$ ipython --no-banner

In [1]: import numpy as np

In [2]: np.set_printoptions(suppress=True, linewidth=120)

In [3]: mat = np.loadtxt("a.csv", delimiter=",")

In [4]: print(mat)
[[ 0.  0. -2.]
 [ 0.  0. -2.]
 [ 0.  0.  0.]]

In [5]: # row 1 repeats row 0

In [6]: print(np.round(np.linalg.norm(mat, axis=0), 1))
[0.  0.  2.8]

In [7]: print(mat @ mat.T)
[[4. 4. 0.]
 [4. 4. 0.]
 [0. 0. 0.]]

In [8]: print(np.round(np.linalg.pinv(mat), 1))
[[ 0.   0.   0. ]
 [ 0.   0.   0. ]
 [-0.2 -0.2  0. ]]

In [9]: M = np.array([[0.1, 1.3, -1.2],
   ...:     [0.0, -0.3, 1.0],
   ...:     [-0.1, -8.6, -1.2],
   ...:     [0.3, 5.4, -0.4],
   ...:     [0.0, -4.2, 1.2],
   ...:     [0.1, -0.4, -1.7],
   ...:     [0.0, -0.8, -1.4],
   ...:     [0.2, -1.9, 1.0],
   ...:     [0.3, 2.9, 0.6],
   ...:     [0.4, -1.2, 0.1],
   ...:     [-0.3, 1.6, 0.9],
   ...:     [-0.1, 3.1, -0.1],
   ...:     [0.2, -0.8, 0.4],
   ...:     [-0.4, -0.1, 0.8],
   ...:     [0.1, 5.5, 0.1],
   ...:     [-0.1, 0.0, 2.3],
   ...:     [-0.1, -6.0, 0.1],
   ...:     [0.2, -13.2, 0.0],
   ...:     [-0.2, 3.2, 0.3]])

In [10]: x0 = np.array([0, -2, 2])

In [11]: target = M @ x0

In [12]: print(np.round(np.linalg.solve(M.T @ M, M.T @ target), 1) + 0)
[ 0. -2.  2.]

In [13]: try:
    ...:     np.linalg.solve(M, target)
    ...: except np.linalg.LinAlgError as e:
    ...:     print(repr(e))
    ...: 
LinAlgError('Last 2 dimensions of the array must be square')

In [14]: rng = np.random.default_rng(743)

In [15]: target = target + 0.1 * rng.normal(size=19)

In [16]: print(target.round(1))
[ -5.    2.6  14.8 -11.6  10.9  -2.6  -1.2   5.7  -4.5   2.6  -1.4  -6.6   2.2   1.7 -10.7   4.5  12.1  26.6  -5.7]

In [17]: beta, *_ = np.linalg.lstsq(M, target)

In [18]: print(np.round(np.linalg.norm(target - M @ beta), 1))
0.4

In [19]: print([round(float(np.linalg.norm(np.linalg.solve(M.T @ M + lam * np.eye(3), M.T @ target))), 2) for lam in (0, 1, 10, 100)])
[2.83, 2.75, 2.34, 1.62]

In [20]: print(np.round(M.T @ (target - M @ beta), 1) + 0)
[0. 0. 0.]

In [21]: print(beta.round())
[ 0. -2.  2.]

In [22]: print(beta.round(1))
[ 0.1 -2.   2. ]

In [23]: Y = np.array([[6, -3], [8, -4], [6, -3]])

In [24]: print(np.round(np.einsum("ij,ij->i", M, M), 1))
[  3.1   1.1  75.4  29.4  19.1   3.1   2.6   4.6   8.9   1.6   3.5   9.6   0.8   0.8  30.3   5.3  36.  174.3  10.4]

In [25]: print(np.vstack([M, Y.T]).shape)
(21, 3)

In [26]: print(np.linalg.matrix_rank(np.vstack([M, Y.T])))
3

In [27]: Y = M + rng.integers(-2, 3, (19, 2)) @ rng.integers(-2, 3, (2, 3))

In [28]: print(Y.round(1))
[[  0.1   3.3  -3.2]
 [ -2.    2.7  -2. ]
 [  0.9 -11.6   1.8]
 [  2.3   2.4   2.6]
 [ -3.   -0.2  -2.8]
 [  0.1  -2.4   0.3]
 [ -3.    4.2  -6.4]
 [  0.2  -0.9   0. ]
 [  0.3   0.9   2.6]
 [ -2.6   2.8  -3.9]
 [ -2.3   3.6  -1.1]
 [ -0.1   5.1  -2.1]
 [  1.2  -0.8   0.4]
 [  2.6  -4.1   4.8]
 [ -0.9   7.5  -1.9]
 [ -0.1  -2.    4.3]
 [ -2.1  -4.   -1.9]
 [ -0.8 -11.2  -2. ]
 [ -0.2   3.2   0.3]]

In [29]: print(np.round(np.abs(Y - M).sum(axis=1), 1))
[ 4.  8.  7.  8. 11.  4. 13.  2.  4. 11.  6.  4.  1. 11.  5.  4.  6.  5.  0.]

In [30]: Uu, sv, Vh = np.linalg.svd(M, full_matrices=False)

In [31]: print(round(np.sqrt((sv ** 2).sum()), 1), round(np.linalg.norm(M), 1))
20.5 20.5

In [32]: print((sv > 1e-8).sum())
3

In [33]: print(np.round(np.cumsum(sv ** 2) / np.sum(sv ** 2), 1))
[1. 1. 1.]

In [34]: print(np.round(Uu.T @ M @ Vh.T, 1) + 0)
[[20.   0.   0. ]
 [ 0.   4.3  0. ]
 [ 0.   0.   0.9]]

In [35]: print(sv.round(1))
[20.   4.3  0.9]

In [36]: print(np.round(Uu.T @ Uu, 1) + 0)
[[1. 0. 0.]
 [0. 1. 0.]
 [0. 0. 1.]]

In [37]: print(np.round(Vh @ Vh.T, 1) + 0)
[[1. 0. 0.]
 [0. 1. 0.]
 [0. 0. 1.]]

In [38]: print(np.round(np.abs(Vh[0]), 1) + 0)
[0. 1. 0.]

In [39]: print(np.abs(Uu[:, 0]).round(6).argmax())
17

In [40]: Xc = M - M.mean(axis=0)

In [41]: Uu, sv, Vh = np.linalg.svd(Xc, full_matrices=False)

In [42]: print(np.round(Xc.mean(axis=0), 1) + 0)
[0. 0. 0.]

In [43]: E = np.load("w.npy")

In [44]: print(E)
[[4. 0. 3. 0.]
 [0. 4. 0. 0.]
 [3. 0. 4. 0.]
 [0. 0. 0. 4.]]

In [45]: W1 = np.array([[-1, 2, 1, -1, 1, 1],
    ...:     [-2, -2, 0, 1, 2, -1],
    ...:     [-2, 1, 0, 0, -2, 0],
    ...:     [-1, 0, 2, -1, -1, -2]])

In [46]: beta = np.array([0, -1, 0, 0, -1, -3])

In [47]: H = np.maximum(E @ W1 + beta, 0)

In [48]: print(H)
[[ 0. 10.  4.  0.  0.  1.]
 [ 0.  0.  0.  4.  7.  0.]
 [ 0.  9.  3.  0.  0.  0.]
 [ 0.  0.  8.  0.  0.  0.]]

In [49]: print(np.linalg.matrix_rank(H))
4

In [50]: Z = np.array([[-3, 5, -5],
    ...:     [-3, 0, -1],
    ...:     [4, -3, 1],
    ...:     [3, -1, -4],
    ...:     [-4, 0, 1],
    ...:     [3, 5, -4]])

In [51]: print(W1 @ Z)
[[ -3  -2   5]
 [  4 -16  14]
 [ 11 -10   7]
 [  6 -20  18]]

In [52]: print(H @ Z)
[[-11.  -7. -10.]
 [-16.  -4.  -9.]
 [-15.  -9.  -6.]
 [ 32. -24.   8.]]

In [53]: print((H @ Z).round(6).argmax(axis=1))
[1 1 2 0]

In [54]: Uu, sv, Vh = np.linalg.svd(H)

In [55]: print(sv.round(1))
[14.7  8.1  7.3  0.7]

In [56]: print(np.argmax(sv[:-1] / (sv[1:] + 1e-6)) + 1)
3

In [57]: Y = Uu[:, :3] @ np.diag(sv[:3]) @ Vh[:3]

In [58]: print(np.linalg.matrix_rank(Y))
3

In [59]: print(round(float(np.abs(H - Y).max()), 1))
0.5

In [60]: print(round(np.linalg.norm(H - Y, 2), 1), np.round(sv[3], 1))
0.7 0.7

In [61]: print(np.linalg.matrix_rank(H, rtol=0.05))
3

In [62]: print(Y.round(1) + 0)
[[ 0.  10.   4.   0.   0.   0.6]
 [ 0.   0.   0.   4.   7.   0. ]
 [ 0.   9.   3.   0.   0.   0.5]
 [ 0.   0.   8.   0.   0.   0. ]]

In [63]: O = E.astype(float).copy()

In [64]: for j in range(4):
    ...:     O[:, j] -= O[:, :j] @ (O[:, :j].T @ O[:, j])
    ...:     O[:, j] /= np.linalg.norm(O[:, j])
    ...: 

In [65]: print(np.round(O.T @ E, 1) + 0)
[[5.  0.  4.8 0. ]
 [0.  4.  0.  0. ]
 [0.  0.  1.4 0. ]
 [0.  0.  0.  4. ]]

In [66]: print(np.round(O.T @ O, 1) + 0)
[[1. 0. 0. 0.]
 [0. 1. 0. 0.]
 [0. 0. 1. 0.]
 [0. 0. 0. 1.]]

In [67]: m1 = np.tril(np.array([[0, 0, -1], [-2, -2, 1], [-1, 1, 2]]), -1) + np.eye(3, dtype=int)

In [68]: print(m1)
[[ 1  0  0]
 [-2  1  0]
 [-1  1  1]]

In [69]: # triangular

In [70]: O = m1.astype(float).copy()

In [71]: for j in range(3):
    ...:     O[:, j] -= O[:, :j] @ (O[:, :j].T @ O[:, j])
    ...:     O[:, j] /= np.linalg.norm(O[:, j])
    ...: 

In [72]: print(np.round(O.T @ O, 1) + 0)
[[1. 0. 0.]
 [0. 1. 0.]
 [0. 0. 1.]]

In [73]: def softmax(z):
    ...:     e = np.exp(z - z.max(axis=-1, keepdims=True))
    ...:     return e / e.sum(axis=-1, keepdims=True)
    ...: 

In [74]: print(np.round(softmax(m1[1] + 5), 1) + 0)
[0.  0.7 0.3]

In [75]: S = m1 @ m1.T / np.sqrt(3)

In [76]: print(np.round(softmax(S)[1] @ m1, 1))
[-1.7  1.   0.2]

In [77]: print(np.round(softmax(S + np.triu(np.full(S.shape, -np.inf), 1)), 1) + 0)
[[1.  0.  0. ]
 [0.  1.  0. ]
 [0.  0.5 0.5]]

In [78]: print(m1[0] @ m1[1])
-2

In [79]: print(np.round(np.linalg.norm(m1, axis=1), 1))
[1.  2.2 1.7]

In [80]: print(np.round(np.linalg.norm(m1) ** 2 / np.linalg.norm(m1, 2) ** 2, 1))
1.1

In [81]: print(round(float(np.linalg.norm(m1, "nuc")), 1))
4.2

In [82]: Y = np.array([[-2, 5, 0], [-2, -2, -5], [0, 3, -3]])

In [83]: print(np.vstack([m1, Y.T]).shape)
(6, 3)

In [84]: print(np.einsum("ij->j", m1))
[-2  2  1]

In [85]: print(m1 @ Y)
[[ -2   5   0]
 [  2 -12  -5]
 [  0  -4  -8]]

In [86]: A = np.load("run9.npy")

In [87]: print(A.round(1))
[[ 0.6 -0.4 -0.3]
 [-0.4  0.3  0.2]
 [-0.3  0.2  0.1]]

In [88]: vals, V = np.linalg.eigh(A)

In [89]: x0 = np.array([4, 4, -4])

In [90]: print(round(np.abs(A).sum(axis=1).max(), 1), np.abs(vals).max())
1.3 1.0

In [91]: print(np.round(np.linalg.eigvalsh(A[1:, 1:]), 1) + 0)
[0.  0.4]

In [92]: print(np.round(V * np.maximum(vals, 0) @ V.T, 1))
[[ 0.6 -0.4 -0.3]
 [-0.4  0.3  0.2]
 [-0.3  0.2  0.1]]

In [93]: print(round(float(x0 @ A @ x0 / (x0 @ x0)), 1), round(vals[0], 1), vals[-1])
0.1 -0.0 1.0

In [94]: print((np.sign(V[:, -1].round(6)) == np.sign(V[0, -1].round(6))).astype(int))
[1 0 0]

In [95]: rank = np.linalg.matrix_rank(A)

In [96]: print(rank)
1

In [97]: null = np.linalg.svd(A)[2][rank:].T

In [98]: print([int(np.linalg.matrix_rank(np.delete(A, i, axis=0))) for i in range(3)])
[1, 1, 1]

In [99]: Uu, sv, Vh = np.linalg.svd(A)

In [100]: V = Vh[:(sv > 1e-8).sum()]

In [101]: x0 = A[0] + -1 * A[1] + rng.integers(2) * np.eye(3)[2]

In [102]: print(x0.round(1))
[ 1.  -0.7  0.6]

In [103]: print(np.allclose(V.T @ V @ x0, x0))
False

In [104]: print(np.round(V.T @ V, 1))
[[ 0.6 -0.4 -0.3]
 [-0.4  0.3  0.2]
 [-0.3  0.2  0.1]]

In [105]: vals, V = np.linalg.eigh(A)

In [106]: print(np.abs(V[:, -1]).round(6).argmax())
0

In [107]: print(np.round(V @ np.diag(vals) @ V.T, 1))
[[ 0.6 -0.4 -0.3]
 [-0.4  0.3  0.2]
 [-0.3  0.2  0.1]]

In [108]: print(np.round(np.linalg.eigvalsh(A @ A), 1) + 0)
[0. 0. 1.]

In [109]: print(np.round(np.linalg.eigvalsh(A + -1 * np.eye(3)), 1) + 0)
[-1. -1.  0.]

In [110]: print(np.round(np.linalg.svd(A, compute_uv=False), 1) + 0)
[1. 0. 0.]

In [111]: print(vals.sum(), np.trace(A))
1.0 1.0

In [112]: print(np.round(np.abs(V[:, -1]), 1))
[0.8 0.5 0.3]

In [113]: print(np.linalg.lstsq(A[:-1].T, A[-1])[2])
1

In [114]: print(np.abs(np.diag(np.linalg.qr(A)[1])) > 1e-9)
[ True False False]

In [115]: print(round(float(np.trace(np.linalg.pinv(A) @ A)), 1))
1.0

In [116]: feats = np.array([[1.0, 0.8, -1.8],
     ...:     [-0.1, 0.5, -2.8],
     ...:     [-0.9, 1.4, -0.6],
     ...:     [0.2, -1.5, -0.3],
     ...:     [0.3, -0.5, -1.6],
     ...:     [1.6, 1.2, -1.2],
     ...:     [0.3, 0.9, -0.8],
     ...:     [-0.9, -0.6, 1.0],
     ...:     [-0.1, 1.3, 0.4],
     ...:     [-2.2, 0.0, -0.6],
     ...:     [-0.3, -0.7, 0.1],
     ...:     [1.1, -0.5, -1.5],
     ...:     [-1.4, 1.0, 0.3],
     ...:     [1.1, 0.3, -0.1],
     ...:     [0.6, -0.5, -2.3],
     ...:     [1.9, -1.0, 1.0],
     ...:     [0.8, 0.0, 0.4]])

In [117]: feats[5] *= 20

In [118]: print(feats)
[[  1.    0.8  -1.8]
 [ -0.1   0.5  -2.8]
 [ -0.9   1.4  -0.6]
 [  0.2  -1.5  -0.3]
 [  0.3  -0.5  -1.6]
 [ 32.   24.  -24. ]
 [  0.3   0.9  -0.8]
 [ -0.9  -0.6   1. ]
 [ -0.1   1.3   0.4]
 [ -2.2   0.   -0.6]
 [ -0.3  -0.7   0.1]
 [  1.1  -0.5  -1.5]
 [ -1.4   1.    0.3]
 [  1.1   0.3  -0.1]
 [  0.6  -0.5  -2.3]
 [  1.9  -1.    1. ]
 [  0.8   0.    0.4]]

In [119]: Xc = feats - feats.mean(axis=0)

In [120]: V = np.linalg.svd(Xc)[2][:1]

In [121]: Y = Xc - Xc @ V.T @ V

In [122]: print(np.round(np.linalg.norm(Y) / np.linalg.norm(Xc), 1))
0.1

In [123]: print(np.round((Xc @ V.T).std(axis=0), 1))
[10.9]

In [124]: print(np.linalg.norm(Y, axis=1).round(6).argmax())
15

In [125]: print(np.round(np.diag(V.T @ V), 1))
[0.5 0.3 0.3]
